% python3 -q
>>> import numpy as np
>>> import numpy.linalg as la
>>> np.set_printoptions(precision=2, suppress=True, linewidth=160, floatmode="fixed")
>>> rd = lambda a: np.round(a, 2) + 0
>>> rng = np.random.default_rng(40307)
>>> A = np.eye(15, dtype=int)[rng.permutation(15)]
>>> A
array([[0, 0, 0, 0, 0, 0, 0, 1, 0, 0, 0, 0, 0, 0, 0],
       [0, 0, 0, 1, 0, 0, 0, 0, 0, 0, 0, 0, 0, 0, 0],
       [0, 0, 0, 0, 0, 0, 0, 0, 0, 0, 0, 0, 0, 0, 1],
       [0, 0, 0, 0, 0, 0, 0, 0, 0, 0, 1, 0, 0, 0, 0],
       [0, 0, 0, 0, 0, 0, 0, 0, 0, 0, 0, 1, 0, 0, 0],
       [0, 0, 0, 0, 0, 0, 0, 0, 0, 0, 0, 0, 1, 0, 0],
       [0, 0, 0, 0, 0, 0, 0, 0, 1, 0, 0, 0, 0, 0, 0],
       [0, 0, 0, 0, 1, 0, 0, 0, 0, 0, 0, 0, 0, 0, 0],
       [0, 0, 1, 0, 0, 0, 0, 0, 0, 0, 0, 0, 0, 0, 0],
       [0, 1, 0, 0, 0, 0, 0, 0, 0, 0, 0, 0, 0, 0, 0],
       [1, 0, 0, 0, 0, 0, 0, 0, 0, 0, 0, 0, 0, 0, 0],
       [0, 0, 0, 0, 0, 0, 1, 0, 0, 0, 0, 0, 0, 0, 0],
       [0, 0, 0, 0, 0, 1, 0, 0, 0, 0, 0, 0, 0, 0, 0],
       [0, 0, 0, 0, 0, 0, 0, 0, 0, 1, 0, 0, 0, 0, 0],
       [0, 0, 0, 0, 0, 0, 0, 0, 0, 0, 0, 0, 0, 1, 0]])
>>> # 2 groups of indices that never mix
>>> Q, vecs = la.qr(A[:, :12])[0], la.qr(A[:, 12:])[0]
>>> sv = la.svd(Q.T @ vecs, compute_uv=False)
>>> sv
array([0.00, 0.00, 0.00])
>>> rd(la.norm(Q @ Q.T - vecs @ vecs.T, 2))
np.float64(1.0)
>>> (sv > 0.9).sum()
np.int64(0)
>>> np.degrees(np.arccos(sv.clip(0, 1)))
array([90.00, 90.00, 90.00])
>>> rd(la.det(A))
np.float64(-1.0)
>>> np.flatnonzero(la.matrix_power((A != 0) + (A.T != 0) + np.eye(15), 15)[4])
array([ 0,  1,  2,  3,  4,  6,  7,  8,  9, 10, 11, 13, 14])
>>> x0 = np.array([0, 5, 9, 9, 9, 7, 6, 5, 6, 4, 0, 0, 9, 6, 5])
>>> y = A @ x0
>>> b, lr = np.zeros(15), 1 / la.norm(A, 2) ** 2
>>> for i in range(250):
...     b -= lr * A.T @ (A @ b - y)
...     if i % 50 == 0: print(i, round(la.norm(A @ b - y), 2))
... 
0 0.0
50 0.0
100 0.0
150 0.0
200 0.0
>>> rd(la.cond(A))
np.float64(1.0)
>>> M2 = A + rng.integers(-2, 3, (15, 1)) @ rng.integers(-2, 3, (1, 15))
>>> M2
array([[ 0,  2,  4,  4, -2, -2, -2, -3,  4,  0,  0,  2,  2, -4,  2],
       [ 0, -1, -2, -1,  1,  1,  1,  2, -2,  0,  0, -1, -1,  2, -1],
       [ 0,  1,  2,  2, -1, -1, -1, -2,  2,  0,  0,  1,  1, -2,  2],
       [ 0,  1,  2,  2, -1, -1, -1, -2,  2,  0,  1,  1,  1, -2,  1],
       [ 0,  2,  4,  4, -2, -2, -2, -4,  4,  0,  0,  3,  2, -4,  2],
       [ 0,  1,  2,  2, -1, -1, -1, -2,  2,  0,  0,  1,  2, -2,  1],
       [ 0, -1, -2, -2,  1,  1,  1,  2, -1,  0,  0, -1, -1,  2, -1],
       [ 0, -2, -4, -4,  3,  2,  2,  4, -4,  0,  0, -2, -2,  4, -2],
       [ 0,  0,  1,  0,  0,  0,  0,  0,  0,  0,  0,  0,  0,  0,  0],
       [ 0,  0, -2, -2,  1,  1,  1,  2, -2,  0,  0, -1, -1,  2, -1],
       [ 1,  1,  2,  2, -1, -1, -1, -2,  2,  0,  0,  1,  1, -2,  1],
       [ 0,  2,  4,  4, -2, -2, -1, -4,  4,  0,  0,  2,  2, -4,  2],
       [ 0,  1,  2,  2, -1,  0, -1, -2,  2,  0,  0,  1,  1, -2,  1],
       [ 0,  1,  2,  2, -1, -1, -1, -2,  2,  1,  0,  1,  1, -2,  1],
       [ 0, -1, -2, -2,  1,  1,  1,  2, -2,  0,  0, -1, -1,  3, -1]])
>>> np.abs(M2 - A).sum(axis=1)
array([34, 17, 17, 17, 34, 17, 17, 34,  0, 17, 17, 34, 17, 17, 17])
>>> la.matrix_rank(M2 - A, tol=1e-8)
np.int64(1)
